% ipython --no-banner

In [1]: import numpy as np

In [2]: from numpy import linalg as LA

In [3]: np.set_printoptions(precision=3, suppress=True, linewidth=120, sign=" ")

In [4]: W0 = np.load("layer6.npy")

In [5]: print(W0)
[[ -9.02   -8.01   -1.918   0.01    4.96   -7.034   2.967  -0.064  -4.995  11.945]
 [ -2.988  -0.953   0.943  -4.957   5.046   0.989   6.042   0.069  -4.954   9.067]
 [  9.079   8.978   3.072  -3.03   -2.953   8.92    0.031  -0.014   2.926  -8.945]
 [  2.98    2.053   0.011   1.923  -2.95    1.079  -3.032  -0.065   2.932  -6.027]
 [  5.944   7.914   3.922  -7.884   2.035  10.083   5.935   0.103  -1.992   0.004]
 [ -0.047  -1.998  -2.086   6.006  -4.042  -4.105  -5.972  -0.086   4.072  -5.955]
 [ -9.055  -7.963  -1.996   0.039   4.97   -6.976   2.968  -0.004  -5.023  11.976]
 [  6.031   8.078   4.037  -8.02    1.991  10.02    6.009  -0.098  -1.992  -0.044]
 [  8.995   8.031   1.97    0.069  -4.984   7.016  -2.939  -0.1     4.967 -11.941]]

In [6]: print(LA.cond(W0) > 100)
True

In [7]: print([round(float(x), 3) for x in LA.svd(W0, compute_uv=False)[:3]])
[43.15, 28.177, 0.256]

In [8]: print(np.argsort(-LA.norm(W0, axis=0).round(6), kind="stable")[:3])
[ 9  5  0]

In [9]: print(LA.matrix_rank(W0, rtol=0.1))
2

In [10]: print(np.round(LA.norm(W0, 2) / LA.norm(W0), 3))
0.837

In [11]: print(round(float(LA.norm(W0, 2)), 3))
43.15

In [12]: C2 = W0.T @ W0

In [13]: print(np.round(LA.svd(W0, compute_uv=False) ** 2, 3) + 0)
[ 1861.915   793.945     0.066     0.043     0.037     0.011     0.006     0.001     0.   ]

In [14]: print((W0 @ W0.T).shape)
(9, 9)

In [15]: s = 3 * 0.5 ** np.arange(10)

In [16]: rng = np.random.default_rng(36143)

In [17]: feats = rng.normal(size=(36, 10)) * rng.permutation(s)

In [18]: print(feats.round(3) + 0)
[[ 0.027  4.966  1.644  1.207 -0.143 -0.53  -0.034 -0.004  0.004  0.243]
 [ 0.028  6.289 -2.568 -0.5    0.075  0.753  0.001  0.006 -0.004  0.024]
 [-0.005  1.905  1.838 -0.128  0.008  0.44   0.012  0.008 -0.001  0.435]
 [ 0.051 -1.215 -0.75  -0.581 -0.019  0.521 -0.025 -0.002 -0.012  0.171]
 [ 0.055  0.397 -1.18   0.115 -0.057 -0.296  0.024 -0.026 -0.003  0.005]
 [-0.072 -0.061  3.554  0.094 -0.074  0.223 -0.01   0.008  0.001  0.264]
 [ 0.057  2.485 -0.046  1.14   0.014 -0.109  0.015  0.014 -0.002 -0.069]
 [ 0.007  0.641 -2.863 -0.378  0.126  0.365 -0.013 -0.011 -0.001  0.27 ]
 [-0.059  0.312  0.849  1.328 -0.041  0.306 -0.021 -0.002 -0.008 -0.084]
 [-0.045  1.474  4.122  0.377 -0.093  0.406 -0.005 -0.013  0.    -0.055]
 [-0.041 -2.011  1.639 -0.722 -0.016  0.147  0.003  0.001 -0.004 -0.241]
 [ 0.016  1.405 -1.067  1.1    0.013  0.407 -0.021 -0.017  0.003  0.118]
 [ 0.072 -9.165  1.34   0.278 -0.07   0.42   0.038 -0.006 -0.006  0.115]
 [ 0.008 -2.903 -0.346 -2.635  0.225 -0.148  0.     0.013 -0.006  0.091]
 [-0.093 -7.274 -1.429 -0.129 -0.093 -0.332  0.009  0.004 -0.003 -0.118]
 [ 0.036 -0.254  1.915  0.795  0.033 -0.227 -0.019 -0.018  0.004  0.177]
 [ 0.087  3.287 -2.275  0.347 -0.011 -0.423  0.012  0.016 -0.001  0.015]
 [ 0.035  3.608 -1.714 -0.763  0.023 -0.079 -0.015  0.007 -0.004  0.274]
 [ 0.022 -3.611 -0.052  0.688 -0.078 -0.464 -0.018 -0.008 -0.005 -0.07 ]
 [ 0.063  3.209  0.468  0.348 -0.026 -0.127 -0.013  0.001  0.003  0.002]
 [-0.01   7.628 -1.007 -1.907 -0.285 -0.171 -0.024 -0.014  0.011  0.09 ]
 [ 0.064  0.83  -3.318  0.093 -0.006 -0.558  0.037  0.017 -0.007  0.025]
 [ 0.     1.293  0.355 -1.065 -0.024 -0.333 -0.04   0.02   0.005  0.062]
 [ 0.085 -1.805  1.59  -1.124 -0.01   0.029 -0.022  0.002 -0.001 -0.181]
 [ 0.017  2.881 -0.361  0.347 -0.056  0.133 -0.04   0.007  0.005  0.243]
 [-0.02  -2.496  2.33  -0.362 -0.223 -0.483 -0.021  0.    -0.001 -0.109]
 [-0.094 -1.788  1.5   -0.476 -0.008 -0.222 -0.01   0.016  0.    -0.103]
 [ 0.059  0.435  1.939 -0.619  0.082  0.119  0.014  0.002 -0.002  0.037]
 [-0.006  2.3   -2.073  0.255 -0.028 -0.235  0.001  0.035 -0.007  0.076]
 [-0.046  4.766  1.766  1.615  0.194 -0.347 -0.033 -0.019  0.006  0.005]
 [ 0.    -2.536 -0.116 -0.385  0.124 -0.083 -0.016  0.023 -0.004 -0.138]
 [ 0.055  4.303  1.631 -0.04  -0.014  0.332  0.033 -0.007 -0.002 -0.018]
 [ 0.027 -1.028 -2.29   0.138  0.009 -0.132  0.001 -0.013 -0.009  0.058]
 [-0.076  0.64  -0.833 -0.488 -0.031 -0.277  0.013  0.001  0.002  0.145]
 [-0.046 -2.08   0.611  0.385  0.036  0.167 -0.053  0.005  0.003 -0.188]
 [ 0.031  2.183 -0.51   0.11   0.018 -0.08  -0.009 -0.012 -0.004 -0.167]]

In [19]: d = LA.norm(feats[:, None] - feats[None], axis=-1)

In [20]: print(np.unravel_index(d.round(6).argmax(), d.shape))
(np.int64(12), np.int64(20))

In [21]: print(d[35].round(6).argsort(kind="stable")[:4])
[ 35  24   6  19]

In [22]: print((d + 1e9 * np.eye(36)).round(6).argmin(axis=1))
[ 29  20  27  30  33   9  24  21  15   5  23  35  14  30  12   8  28  16  30  24   1   7  33  10  35  10  10  15  16
   0  34   0   4   4  30  24]
